$ python -q
>>> import numpy as np
>>> np.set_printoptions(suppress=True, linewidth=200)
>>> rnd = lambda a: np.round(a, 2) + 0
>>> X = np.tril(np.array([[0, -2, -1], [0, -2, -2], [-1, -1, -1]]), -1) + np.eye(3, dtype=int)
>>> print(X)
[[ 1  0  0]
 [ 0  1  0]
 [-1 -1  1]]
>>> Y = np.linalg.inv(X)
>>> print(rnd(np.linalg.slogdet(X)[0]))
1.0
>>> print(X @ Y)
[[1. 0. 0.]
 [0. 1. 0.]
 [0. 0. 1.]]
>>> print(np.allclose(Y, X.T))
False
>>> print(rnd(np.linalg.det(X) * np.linalg.det(Y)))
1.0
>>> print((np.abs(Y) > 1e-9).astype(int))
[[1 0 0]
 [0 1 0]
 [1 1 1]]
>>> Y = X[0, 0] * X[1:] - np.outer(X[1:, 0], X[0])
>>> print(Y)
[[ 0  1  0]
 [ 0 -1  1]]
>>> print(np.flatnonzero(~Y.round(6).any(axis=1)))
[]
>>> print(np.linalg.matrix_rank(Y), np.linalg.matrix_rank(X))
2 3
>>> print(X[:, 0] / X[0, 0])
[ 1.  0. -1.]
>>> E = np.array([[-10, -5, -15, -10, 5],
...     [-2, -1, -3, -2, 1],
...     [-2, -1, -3, -2, 1],
...     [0, 0, 0, 0, 0],
...     [-4, -2, -6, -4, 2]])
>>> rk = np.linalg.matrix_rank(E)
>>> print(rk)
1
>>> ns = np.linalg.svd(E)[2][rk:].T
>>> print([int(np.linalg.matrix_rank(np.delete(E, i, axis=0))) for i in range(5)])
[1, 1, 1, 1, 1]
>>> print(rnd(ns @ ns.T))
[[ 0.79 -0.11 -0.32 -0.21  0.11]
 [-0.11  0.95 -0.16 -0.11  0.05]
 [-0.32 -0.16  0.53 -0.32  0.16]
 [-0.21 -0.11 -0.32  0.79  0.11]
 [ 0.11  0.05  0.16  0.11  0.95]]
>>> print(rnd(E @ ns))
[[0. 0. 0. 0.]
 [0. 0. 0. 0.]
 [0. 0. 0. 0.]
 [0. 0. 0. 0.]
 [0. 0. 0. 0.]]
>>> f = np.array([3, 0])
>>> print(np.polyval(f, E[3]))
[0 0 0 0 0]
>>> print(np.correlate(E[3], E[0], "full"))
[0 0 0 0 0 0 0 0 0]
>>> Y = np.array([[0, 3, 4], [-2, -1, -5], [-3, 2, -4], [5, -5, 5], [3, -2, -5]])
>>> print(np.einsum("ik,kj->ij", E, Y))
[[ 20 -15 -30]
 [  4  -3  -6]
 [  4  -3  -6]
 [  0   0   0]
 [  8  -6 -12]]
>>> print(np.einsum("ij,ij->i", E, E))
[475  19  19   0  76]
>>> print(np.vstack([E, Y.T]).shape)
(8, 5)
>>> rng = np.random.default_rng(760)
>>> z = rng.permutation(5)
>>> print(z)
[0 3 2 4 1]
>>> Y = E[z][:, z]
>>> print(np.trace(Y))
-12
>>> print(rnd(np.sort(np.abs(np.linalg.eigvals(Y)))))
[ 0.  0.  0.  0. 12.]
>>> print(rnd(np.linalg.det(Y)), rnd(np.linalg.det(E[z])))
0.0 0.0
>>> print(np.unique(E.round(6), axis=0).shape)
(4, 5)
>>> print(np.linalg.lstsq(E[:-1].T, E[-1])[2])
1
>>> print(rnd(np.trace(np.linalg.pinv(E) @ E)))
1.0
>>> F = np.diag(np.array([3, -3, 6]))
>>> print(F)
[[ 3  0  0]
 [ 0 -3  0]
 [ 0  0  6]]
>>> ev, evecs = np.linalg.eig(F)
>>> print(ev)
[ 3. -3.  6.]
>>> print(F @ evecs[:, 0] - ev[0] * evecs[:, 0])
[0. 0. 0.]
>>> print(rnd(np.sort(np.linalg.eigvals(F.T))))
[-3.  3.  6.]
>>> print(rnd(np.sort(np.linalg.eigvals(F @ F))))
[ 9.  9. 36.]
>>> z = rng.permutation(3)
>>> print(z)
[2 1 0]
>>> Y = F[z][:, z]
>>> print(np.diag(Y))
[ 6 -3  3]
>>> print(np.trace(Y))
6
>>> O = F.astype(float).copy()
>>> for j in range(3):
...     O[:, j] -= O[:, :j] @ (O[:, :j].T @ O[:, j])
...     O[:, j] /= np.linalg.norm(O[:, j])
... 
>>> print(O)
[[ 1.  0.  0.]
 [ 0. -1.  0.]
 [ 0.  0.  1.]]
>>> print(O.T @ O)
[[1. 0. 0.]
 [0. 1. 0.]
 [0. 0. 1.]]
>>> O, evecs = np.linalg.qr(F[:, :1])[0], np.linalg.qr(F[:, 1:])[0]
>>> sv = np.linalg.svd(O.T @ evecs, compute_uv=False)
>>> print(sv)
[0.]
>>> print(rnd(np.linalg.norm(O @ O.T - evecs @ evecs.T, 2)))
1.0
>>> print(np.degrees(np.arccos(sv.clip(0, 1))))
[90.]
>>> ev, evecs = np.linalg.eigh(F)
>>> print(evecs.T @ evecs)
[[1. 0. 0.]
 [0. 1. 0.]
 [0. 0. 1.]]
>>> print(rnd(np.linalg.eigvalsh(F @ F)))
[ 9.  9. 36.]
>>> print(ev.sum(), np.trace(F))
6.0 6
>>> print(np.unique(ev.round(6) + 0, return_counts=True)[1])
[1 1 1]
>>> print(np.abs(evecs[:, -1]).round(6).argmax())
2
>>> print(evecs @ np.diag(ev) @ evecs.T)
[[ 3.  0.  0.]
 [ 0. -3.  0.]
 [ 0.  0.  6.]]
